In [1]: import numpy as np

In [2]: import numpy.linalg as la

In [3]: np.set_printoptions(suppress=True, linewidth=160)

In [4]: def rnd(a):
   ...:     return np.round(a, 2) + 0
   ...: 

In [5]: m1 = np.load("arr.npy")

In [6]: print(rnd(m1))
[[-4.27 19.89 -6.14 -7.74]
 [-3.8  10.5  -2.36 -4.73]
 [-3.79 10.4  -2.32 -4.69]
 [-1.98  2.93 -0.39 -1.61]
 [-0.88  1.   -0.19 -0.57]
 [-0.19  0.19 -0.07 -0.1 ]
 [-0.12  0.12 -0.05 -0.07]
 [-0.07  0.07 -0.03 -0.04]
 [ 0.07 -0.07  0.04  0.04]
 [ 0.08 -0.08  0.05  0.04]
 [ 0.41 -0.55  0.7   0.1 ]
 [ 0.42 -0.59  0.8   0.09]
 [-0.08 -1.25  2.82 -0.4 ]
 [-6.32 -6.55 15.49 -3.66]
 [-7.7  -7.82 18.06 -4.25]
 [-9.35 -9.4  21.12 -4.94]]

In [7]: print(rnd(m1 @ la.pinv(m1) @ m1))
[[-4.27 19.89 -6.14 -7.74]
 [-3.8  10.5  -2.36 -4.73]
 [-3.79 10.4  -2.32 -4.69]
 [-1.98  2.93 -0.39 -1.61]
 [-0.88  1.   -0.19 -0.57]
 [-0.19  0.19 -0.07 -0.1 ]
 [-0.12  0.12 -0.05 -0.07]
 [-0.07  0.07 -0.03 -0.04]
 [ 0.07 -0.07  0.04  0.04]
 [ 0.08 -0.08  0.05  0.04]
 [ 0.41 -0.55  0.7   0.1 ]
 [ 0.42 -0.59  0.8   0.09]
 [-0.08 -1.25  2.82 -0.4 ]
 [-6.32 -6.55 15.49 -3.66]
 [-7.7  -7.82 18.06 -4.25]
 [-9.35 -9.4  21.12 -4.94]]

In [8]: print(np.allclose(m1[:-1].T @ la.lstsq(m1[:-1].T, m1[-1])[0], m1[-1]))
True

In [9]: print(np.unique(m1.round(6), axis=0).shape)
(16, 4)

In [10]: E = np.load("a.npy")

In [11]: print(E)
[[3 1 0 3]
 [1 1 3 3]
 [0 0 0 0]
 [4 2 5 6]
 [0 3 0 3]
 [1 4 5 6]
 [0 0 2 0]
 [4 2 3 6]
 [0 0 2 0]
 [0 0 0 0]
 [0 0 2 0]]

In [12]: gram = np.cov(E, rowvar=False)

In [13]: print(rnd(la.eigvalsh(gram)[::-1]))
[11.79  1.91  1.47  0.03]

In [14]: print(rnd(gram))
[[2.76 0.86 1.4  3.41]
 [0.86 1.96 1.3  3.11]
 [1.4  1.3  3.6  3.3 ]
 [3.41 3.11 3.3  6.87]]

In [15]: print(np.argsort(-E.std(axis=0).round(6), kind="stable"))
[3 2 0 1]

In [16]: print(np.argwhere(np.triu(np.abs(np.corrcoef(E.T)) > 0.8, 1)))
[[1 3]]

In [17]: print(rnd(E.std(axis=0)))
[1.59 1.34 1.81 2.5 ]

In [18]: W0 = np.load("dump.npy")

In [19]: print(W0)
[[  79   39  -33  -77  -72]
 [  39  226   38 -132 -133]
 [ -33   38  177   44   26]
 [ -77 -132   44  153   91]
 [ -72 -133   26   91  171]]

In [20]: rng = np.random.default_rng(50)

In [21]: z = rng.permutation(5)

In [22]: print(z)
[2 4 3 0 1]

In [23]: other = W0[z][:, z]

In [24]: print(other)
[[ 177   26   44  -33   38]
 [  26  171   91  -72 -133]
 [  44   91  153  -77 -132]
 [ -33  -72  -77   79   39]
 [  38 -133 -132   39  226]]

In [25]: print(np.allclose(other, W0))
False

In [26]: J = np.load("mat.npy")

In [27]: print(J)
[[-2  1]
 [ 1 -2]]

In [28]: # symmetric

In [29]: T = np.stack([J, -2 * J, J[::-1]])

In [30]: print(la.matrix_rank(T))
[2 2 2]

In [31]: print(T.shape)
(3, 2, 2)

In [32]: print(rnd(la.norm(T, axis=(1, 2))))
[3.16 6.32 3.16]

In [33]: other = J + rng.integers(-2, 3, (2, 1)) @ rng.integers(-2, 3, (1, 2))

In [34]: print(other)
[[-3  0]
 [ 0 -3]]

In [35]: print(la.matrix_rank(other - J, tol=1e-8))
1

In [36]: print(other - J)
[[-1 -1]
 [-1 -1]]

In [37]: print(np.abs(other - J).sum(axis=1))
[2 2]

In [38]: ev, evecs = la.eigh(J)

In [39]: x = np.array([-2, 2])

In [40]: print(x @ J @ x)
-24

In [41]: print(rnd(evecs * np.abs(ev) @ evecs.T))
[[ 2. -1.]
 [-1.  2.]]

In [42]: print(x @ J @ x / (x @ x), ev[0], ev[-1])
-3.0 -3.0 -1.0

In [43]: print(evecs * np.maximum(ev, 0) @ evecs.T)
[[0. 0.]
 [0. 0.]]

In [44]: print(rnd(la.eigvalsh(J[1:, 1:])))
[-2.]

In [45]: mat = np.arange(12).reshape(4, 3) + 4

In [46]: print(mat)
[[ 4  5  6]
 [ 7  8  9]
 [10 11 12]
 [13 14 15]]

In [47]: print(rnd(la.norm(mat, 2) / la.norm(mat)))
1.0

In [48]: print([round(float(x), 2) for x in la.svd(mat, compute_uv=False)[:3]])
[35.0, 0.94, 0.0]

In [49]: print(np.argsort(-la.norm(mat, axis=0).round(6), kind="stable")[:3])
[2 1 0]

In [50]: u = np.array([-1, -1])

In [51]: print(np.convolve(mat[0], u))
[ -4  -9 -11  -6]

In [52]: print(np.abs(np.diag(la.qr(mat)[1])) > 1e-9)
[ True  True False]

In [53]: print(np.unique(mat.round(6), axis=0).shape)
(4, 3)

In [54]: print(np.allclose(mat[:-1].T @ la.lstsq(mat[:-1].T, mat[-1])[0], mat[-1]))
True

In [55]: left, sv, Vh = la.svd(mat)

In [56]: evecs = Vh[:(sv > 1e-8).sum()]

In [57]: x = mat[3] + -1 * mat[2] + rng.integers(2) * np.eye(3)[2]

In [58]: print(x)
[3. 3. 3.]

In [59]: print(np.allclose(evecs.T @ evecs @ x, x))
True

In [60]: print(rnd(la.norm(x - evecs.T @ evecs @ x)))
0.0

In [61]: print(la.matrix_rank(np.vstack([mat, x])))
2

In [62]: print(rnd(np.diag(evecs.T @ evecs)))
[0.83 0.33 0.83]

In [63]: print(rnd(evecs.T @ evecs))
[[ 0.83  0.33 -0.17]
 [ 0.33  0.33  0.33]
 [-0.17  0.33  0.83]]

In [64]: rank = la.matrix_rank(mat)

In [65]: print(rank)
2

In [66]: N = la.svd(mat)[2][rank:].T

In [67]: print(N.shape)
(3, 1)

In [68]: F = np.array([[0, 0, 0, 0, 1],
    ...:     [0, 0, 1, 1, 0],
    ...:     [0, 1, 0, 1, 0],
    ...:     [0, 1, 1, 0, 0],
    ...:     [1, 0, 0, 0, 0]])

In [69]: print(F)
[[0 0 0 0 1]
 [0 0 1 1 0]
 [0 1 0 1 0]
 [0 1 1 0 0]
 [1 0 0 0 0]]

In [70]: # 2 groups of indices that never mix

In [71]: left, sv, Vh = la.svd(F, full_matrices=False)

In [72]: print(rnd(left.T @ F @ Vh.T))
[[2. 0. 0. 0. 0.]
 [0. 1. 0. 0. 0.]
 [0. 0. 1. 0. 0.]
 [0. 0. 0. 1. 0.]
 [0. 0. 0. 0. 1.]]

In [73]: print(left.shape, sv.shape, Vh.shape)
(5, 5) (5,) (5, 5)

In [74]: print(rnd(sv / sv[0]))
[1.  0.5 0.5 0.5 0.5]

In [75]: ev, evecs = la.eigh(F)

In [76]: print(rnd(ev))
[-1. -1. -1.  1.  2.]

In [77]: print(rnd(evecs @ np.diag(ev) @ evecs.T))
[[0. 0. 0. 0. 1.]
 [0. 0. 1. 1. 0.]
 [0. 1. 0. 1. 0.]
 [0. 1. 1. 0. 0.]
 [1. 0. 0. 0. 0.]]

In [78]: print(ev.sum(), np.trace(F))
0.0 0

In [79]: print(np.unique(ev.round(6) + 0, return_counts=True)[1])
[3 1 1]

In [80]: print(rnd(la.svd(F, compute_uv=False)))
[2. 1. 1. 1. 1.]

In [81]: print((ev > 1e-8).sum(), (ev < -1e-8).sum())
2 3

In [82]: print(rnd(evecs.T @ evecs))
[[1. 0. 0. 0. 0.]
 [0. 1. 0. 0. 0.]
 [0. 0. 1. 0. 0.]
 [0. 0. 0. 1. 0.]
 [0. 0. 0. 0. 1.]]

In [83]: print(np.trace(F @ F @ F) // 6)
1

In [84]: print(np.argwhere(np.triu(F)))
[[0 4]
 [1 2]
 [1 3]
 [2 3]]

In [85]: L = np.diag(F.sum(axis=1)) - F

In [86]: print(la.matrix_rank(L))
3

In [87]: print(rnd(la.eigvalsh(L)))
[0. 0. 2. 3. 3.]

In [88]: print((la.eigvalsh(L) < 1e-8).sum())
2

In [89]: other = np.array([[9, 5, 4], [3, 6, 6]])

In [90]: Z = np.kron(other, F)

In [91]: print(rnd(la.norm(Z, 2)), rnd(la.norm(other, 2) * la.norm(F, 2)))
27.21 27.21

In [92]: print(Z.shape)
(10, 15)

In [93]: print(la.matrix_rank(Z))
10

In [94]: sv = 5 * 0.7 ** np.arange(3)

In [95]: Q, _ = la.qr(np.array([[1.5, -0.8, -1.7], [-1.2, -0.8, 1.7], [0.0, 0.5, 1.6]]))

In [96]: arr = rng.normal(size=(20, 3)) * sv @ Q

In [97]: print(rnd(arr))
[[ -2.5   -2.65   1.66]
 [  4.84   3.74  -3.12]
 [ -5.91   5.19  -6.48]
 [  1.71  -0.01  -0.53]
 [  3.     4.2   -3.02]
 [ 10.22   9.93  -6.46]
 [  3.32  -0.01  -3.03]
 [ -1.04  -1.63   1.9 ]
 [  1.31  -1.35   5.98]
 [ -1.     2.91  -0.44]
 [ -8.09  -6.29   2.2 ]
 [  0.15   3.42  -4.46]
 [-12.73  -7.59   0.17]
 [  2.6   -2.21  -1.93]
 [  2.7    3.09   0.82]
 [  5.27   4.85   2.69]
 [  1.2    6.04  -1.79]
 [ -3.65  -1.12   0.5 ]
 [ -0.49  -3.52   1.71]
 [ -7.11   2.43  -0.45]]

In [98]: hat = arr @ la.solve(arr.T @ arr, arr.T)

In [99]: print(rnd(la.eigvalsh(hat)))
[0. 0. 0. 0. 0. 0. 0. 0. 0. 0. 0. 0. 0. 0. 0. 0. 0. 1. 1. 1.]

In [100]: print(la.matrix_rank(np.eye(20) - hat))
17

In [101]: x = np.array([2, -1, 1])

In [102]: rhs = arr @ x

In [103]: print(rnd(la.pinv(arr) @ arr))
[[1. 0. 0.]
 [0. 1. 0.]
 [0. 0. 1.]]

In [104]: print(rnd(la.solve(arr.T @ arr, arr.T @ rhs)))
[ 2. -1.  1.]

In [105]: print(rnd(la.lstsq(arr, rhs)[0]))
[ 2. -1.  1.]

In [106]: rhs = rhs + 0.02 * rng.normal(size=20)

In [107]: print(rnd(rhs))
[ -0.7    2.83 -23.49   2.93  -1.2    4.05   3.62   1.47   9.93  -5.38  -7.7   -7.56 -17.66   5.46   3.15   8.36  -5.41  -5.68   4.26 -17.08]

In [108]: coef, *_ = la.lstsq(arr, rhs)

In [109]: print(rnd(la.norm(rhs - arr @ coef)))
0.08

In [110]: print(coef.round())
[ 2. -1.  1.]

In [111]: print(rnd(arr.T @ (rhs - arr @ coef)))
[0. 0. 0.]

In [112]: print(rnd(coef))
[ 2. -1.  1.]

In [113]: print([round(float(la.norm(la.solve(arr.T @ arr + lam * np.eye(3), arr.T @ rhs))), 2) for lam in (0, 1, 10, 100)])
[2.45, 2.44, 2.35, 1.75]

In [114]: Xc = arr - arr.mean(axis=0)

In [115]: evecs = la.svd(Xc)[2][:2]

In [116]: other = Xc - Xc @ evecs.T @ evecs

In [117]: print(rnd((Xc @ evecs.T).std(axis=0)))
[6.25 3.35]

In [118]: print(rnd(la.norm(other) / la.norm(Xc)))
0.26

In [119]: other = arr / np.sqrt((arr ** 2).mean(axis=1, keepdims=True))

In [120]: print(la.matrix_rank(arr - arr.mean(axis=1, keepdims=True)))
2

In [121]: print(rnd(other[15]))
[1.19 1.1  0.61]

In [122]: print(rnd(la.norm(other, axis=1)))
[1.73 1.73 1.73 1.73 1.73 1.73 1.73 1.73 1.73 1.73 1.73 1.73 1.73 1.73 1.73 1.73 1.73 1.73 1.73 1.73]

In [123]: T = np.stack([arr, 3 * arr, arr[::-1]])

In [124]: print((T @ arr.T).shape)
(3, 20, 20)

In [125]: print(rnd(np.einsum("bij,cij->bc", T, T)))
[[1107.86 3323.57  168.83]
 [3323.57 9970.7   506.49]
 [ 168.83  506.49 1107.86]]

In [126]: print(T.shape)
(3, 20, 3)

In [127]: print(la.matrix_rank(T))
[3 3 3]

In [128]: print(la.matrix_rank(T.reshape(3, -1)))
2

In [129]: print(rnd(la.norm(T, axis=(1, 2))))
[33.28 99.85 33.28]

In [130]: A = np.loadtxt("out7.csv", delimiter=",")

In [131]: print(A)
[[ 0.  0.  0.]
 [ 0.  0.  0.]
 [ 0.  0.  0.]
 [ 0.  0.  0.]
 [ 0.  0.  0.]
 [ 2. -7. -2.]
 [ 6. -8. -7.]
 [ 0.  0.  0.]
 [ 6. -8. -7.]
 [ 0.  0.  0.]]

In [132]: Xc = A - A.mean(axis=0)

In [133]: evecs = la.svd(Xc)[2][:2]

In [134]: other = Xc - Xc @ evecs.T @ evecs

In [135]: print(rnd(other.std(axis=0)))
[0. 0. 0.]
